$ ipython --no-banner

In [1]: import numpy as np

In [2]: np.set_printoptions(precision=2, suppress=True, linewidth=200)

In [3]: def rnd(a):
   ...:     return np.round(a, 2) + 0
   ...: 

In [4]: E = np.loadtxt("run1.csv", delimiter=",")

In [5]: print(E)
[[-4.43 -5.82 -4.45]
 [-6.51 -3.64 -3.  ]
 [-4.33 -5.67 -5.95]
 [-6.04 -7.04 -7.15]
 [-4.46 -4.2  -5.69]
 [-4.64 -5.91 -5.88]
 [-3.63 -4.35 -3.87]
 [-5.01 -4.52 -4.77]
 [-5.27 -4.15 -4.52]
 [-5.   -6.24 -3.1 ]
 [-5.38 -4.95 -5.94]
 [-6.28 -4.44 -6.38]
 [-5.77 -3.67 -5.51]
 [-5.16 -4.55 -5.06]
 [-4.55 -5.3  -3.77]
 [-4.81 -5.4  -4.67]
 [-5.12 -5.76 -5.82]
 [-4.77 -6.63 -6.71]
 [-3.49 -5.31 -4.97]
 [-4.81 -6.28 -5.49]
 [-4.59 -4.65 -6.36]
 [-4.73 -6.28 -5.01]
 [-3.78 -6.68 -3.26]
 [-5.87 -5.16 -5.06]
 [-6.24 -4.78 -5.03]
 [-5.36 -4.84 -5.04]
 [-5.45 -4.53 -6.2 ]
 [-5.39 -4.45 -4.91]]

In [6]: def softmax(z):
   ...:     e = np.exp(z - z.max(axis=-1, keepdims=True))
   ...:     return e / e.sum(axis=-1, keepdims=True)
   ...: 

In [7]: print(rnd(softmax(10 * E[9])))
[0. 0. 1.]

In [8]: print(rnd(softmax(E[9])))
[0.13 0.04 0.84]

In [9]: S = E @ E.T / np.sqrt(3)

In [10]: print(rnd(softmax(S)[9] @ E))
[-6.04 -7.04 -7.15]

In [11]: print(softmax(S).round(6).argmax(axis=1))
[3 3 3 3 3 3 3 3 3 3 3 3 3 3 3 3 3 3 3 3 3 3 3 3 3 3 3 3]

In [12]: Xc = (E - E.mean(axis=0)) / E.std(axis=0)

In [13]: print(np.argwhere(np.abs(Xc) > 2))
[[ 1  2]
 [ 3  1]
 [18  0]]

In [14]: print(rnd(Xc.std(axis=0)))
[1. 1. 1.]

In [15]: b = np.linalg.lstsq(np.delete(Xc, 0, axis=1), Xc[:, 0])[0]

In [16]: print(rnd(b))
[-0.36  0.25]

In [17]: basis = E[[15, 6]].astype(float)

In [18]: for _ in range(7):
    ...:     z = np.linalg.norm(E[:, None] - basis, axis=-1).argmin(axis=1)
    ...:     basis = np.array([E[z == j].mean(axis=0) for j in range(2)])
    ...: 

In [19]: print(z)
[1 0 0 0 0 0 1 0 0 1 0 0 0 0 1 0 0 0 1 0 0 0 1 0 0 0 0 0]

In [20]: print(np.bincount(z))
[22  6]

In [21]: print(np.abs(basis[1] - basis[0]).argmax())
2

In [22]: print(rnd(basis))
[[-5.27 -5.07 -5.46]
 [-4.15 -5.62 -3.9 ]]

In [23]: th = np.radians(135)

In [24]: Rm = np.eye(3)

In [25]: Rm[2, 2] = Rm[0, 0] = np.cos(th)

In [26]: Rm[2, 0], Rm[0, 2] = -np.sin(th), np.sin(th)

In [27]: print(rnd(Rm))
[[-0.71  0.    0.71]
 [ 0.    1.    0.  ]
 [-0.71  0.   -0.71]]

In [28]: Y = E @ Rm.T

In [29]: print(np.allclose(E @ E.T, Y @ Y.T))
True

In [30]: print(rnd(np.linalg.det(Rm)), rnd(np.trace(Rm)))
1.0 -0.41

In [31]: print(np.allclose(np.linalg.norm(E, axis=1), np.linalg.norm(Y, axis=1)))
True

In [32]: cov = np.cov(E, rowvar=False)

In [33]: print(rnd(np.median(E, axis=0)))
[-5.   -5.06 -5.05]

In [34]: print(np.argsort(-E.std(axis=0).round(6), kind="stable"))
[2 1 0]

In [35]: print(np.argwhere(np.triu(np.abs(np.corrcoef(E.T)) > 0.8, 1)))
[]

In [36]: print(rnd(np.corrcoef(E.T)))
[[ 1.   -0.32  0.2 ]
 [-0.32  1.    0.15]
 [ 0.2   0.15  1.  ]]

In [37]: arr = np.loadtxt("x.csv", delimiter=",")

In [38]: print(arr)
[[ -3.9   15.78  -3.03  12.23 -14.06   8.91  -6.71]
 [ -1.91  15.99  -4.16  12.35 -13.91   9.12  -4.35]
 [ -2.44  13.34  -3.37  11.77 -14.83   9.71  -5.29]
 [ -1.72  16.1   -2.4   12.14 -15.45   9.86  -5.33]
 [ -2.06  14.13  -2.44  11.21 -15.77   6.95  -6.36]
 [ -1.77  14.85  -4.48  10.64 -14.34   9.63  -5.92]
 [ -2.06  15.09  -4.12  13.08 -15.42   9.68  -6.27]
 [ -1.57  14.4   -3.57  10.71 -16.04  10.34  -7.81]
 [ -2.33  16.6   -4.18  10.62 -15.99   8.79  -6.94]
 [ -3.25  14.17  -3.39  11.98 -15.04  11.08  -4.47]
 [ -4.31  14.01  -3.54  13.19 -14.86   8.18  -6.59]
 [ -3.51  14.93  -3.95  12.44 -14.55   8.37  -5.4 ]
 [ -4.04  15.38  -4.22  11.65 -15.78   6.    -4.99]
 [ -1.76  13.83  -2.99  12.14 -15.12  10.22  -6.09]
 [ -3.82  14.44  -3.44  13.27 -14.55  10.92  -6.42]
 [ -3.23  14.46  -3.51  12.05 -14.15   8.22  -5.77]
 [ -3.78  16.09  -1.91  13.58 -16.13   8.6   -6.8 ]
 [ -0.72  15.36  -1.96  12.43 -14.25   9.11  -5.08]
 [ -3.18  14.51  -2.23  12.43 -15.33   8.48  -8.16]
 [ -3.19  14.83  -3.48  12.23 -14.23   8.16  -5.97]
 [ -3.63  14.95  -3.69  10.04 -14.29   8.24  -6.32]
 [ -2.24  14.8   -3.86  13.74 -16.41   7.86  -6.34]
 [ -1.84  16.51  -3.64  12.42 -14.94   7.55  -5.67]
 [ -4.04  14.16  -3.14  11.6  -14.7    9.83  -4.45]
 [ -4.13  14.51  -2.59  11.68 -13.38   9.34  -6.2 ]
 [ -4.92  15.62  -1.53  13.52 -12.36   8.73  -6.28]
 [ -3.81  16.72  -2.67  11.79 -15.02   9.06  -4.91]
 [ -4.94  14.8   -2.8   10.25 -14.     7.32  -5.57]
 [ -4.84  15.79  -2.21  12.22 -15.05   8.83  -7.11]
 [ -3.18  16.13  -1.62  13.04 -15.68   9.65  -7.16]
 [ -3.07  14.05  -2.85  13.54 -13.04   7.35  -6.09]
 [ -1.65  15.41  -2.28  12.17 -15.11  10.86  -6.2 ]
 [ -3.7   15.93  -3.25  12.08 -13.62   9.46  -5.45]
 [ -2.98  14.63  -2.03  14.34 -16.14   9.32  -6.27]
 [ -2.59  15.97  -1.92  11.69 -13.99   8.47  -4.5 ]
 [ -4.44  15.13  -2.84  12.75 -14.17   7.09  -5.49]]

In [39]: Xc = (arr - arr.mean(axis=0)) / arr.std(axis=0)

In [40]: print(np.argwhere(np.abs(Xc) > 2))
[[ 2  1]
 [ 7  6]
 [12  5]
 [17  0]
 [18  6]
 [20  3]
 [25  4]
 [33  3]]

In [41]: b = np.linalg.lstsq(np.delete(Xc, 3, axis=1), Xc[:, 3])[0]

In [42]: print(rnd(1 - np.var(Xc[:, 3] - np.delete(Xc, 3, axis=1) @ b)))
0.12

In [43]: A = np.load("mat.npy")

In [44]: print(A)
[[ 4  1  1 -6 -9 -3  1 -9  8 -1]
 [-1  9 -4  0 -3 -7  6  1  2  9]
 [ 6  8 -6  6 -8  5  6 -3 -2 -8]
 [ 6 -1  8  7  0 -5 -5  4  7 -6]
 [ 6  5  3 -7  5  3 -3 -8 -6 -8]
 [-7  3  7  7 -5  6  6  6 -1  9]
 [-5  9  7 -7 -7  7 -4  0 -2  8]
 [ 0 -7  7 -4  5  8  4 -3  4 -6]
 [-8  1  7 -4 -1  5  8 -6 -5 -8]
 [ 1 -5 -4 -9  8 -6  0 -8  0 -4]
 [ 6  4 -4 -3  8  0 -9 -9 -2 -8]
 [ 6  8 -3  9 -9 -2 -6 -4 -3  2]]

In [45]: rng = np.random.default_rng(527)

In [46]: Y = A + rng.integers(-2, 3, (12, 6)) @ rng.integers(-2, 3, (6, 10))

In [47]: print(Y)
[[  0   7   6  -1 -21   2  -3 -10  10   0]
 [ -3  11   0   4  -9  -6  -1   0   6  12]
 [ 11  10 -12   2  -2   9  14  -1  -9  -4]
 [  0  -4   7   9  -2  -8  -3   6   7 -14]
 [  8   5   1  -9   9   1   0 -11 -11 -11]
 [ -4   3   3   3   1   4  13   3  -9   4]
 [  1  10   9 -10  -7   4 -11  -4   0  12]
 [  0  -6   8  -6   1  10   6  -1   6  -7]
 [ -8  -1  -1  -4   1  -4   5  -7 -13 -13]
 [  3  -5  -5 -12   4 -11  -4  -9   0  -7]
 [  2   8  -2   1  -2   3 -12  -8  -1  -8]
 [  5   6  -7   9  -5   3   0   4  -2   7]]

In [48]: print(Y - A)
[[ -4   6   5   5 -12   5  -4  -1   2   1]
 [ -2   2   4   4  -6   1  -7  -1   4   3]
 [  5   2  -6  -4   6   4   8   2  -7   4]
 [ -6  -3  -1   2  -2  -3   2   2   0  -8]
 [  2   0  -2  -2   4  -2   3  -3  -5  -3]
 [  3   0  -4  -4   6  -2   7  -3  -8  -5]
 [  6   1   2  -3   0  -3  -7  -4   2   4]
 [  0   1   1  -2  -4   2   2   2   2  -1]
 [  0  -2  -8   0   2  -9  -3  -1  -8  -5]
 [  2   0  -1  -3  -4  -5  -4  -1   0  -3]
 [ -4   4   2   4 -10   3  -3   1   1   0]
 [ -1  -2  -4   0   4   5   6   8   1   5]]
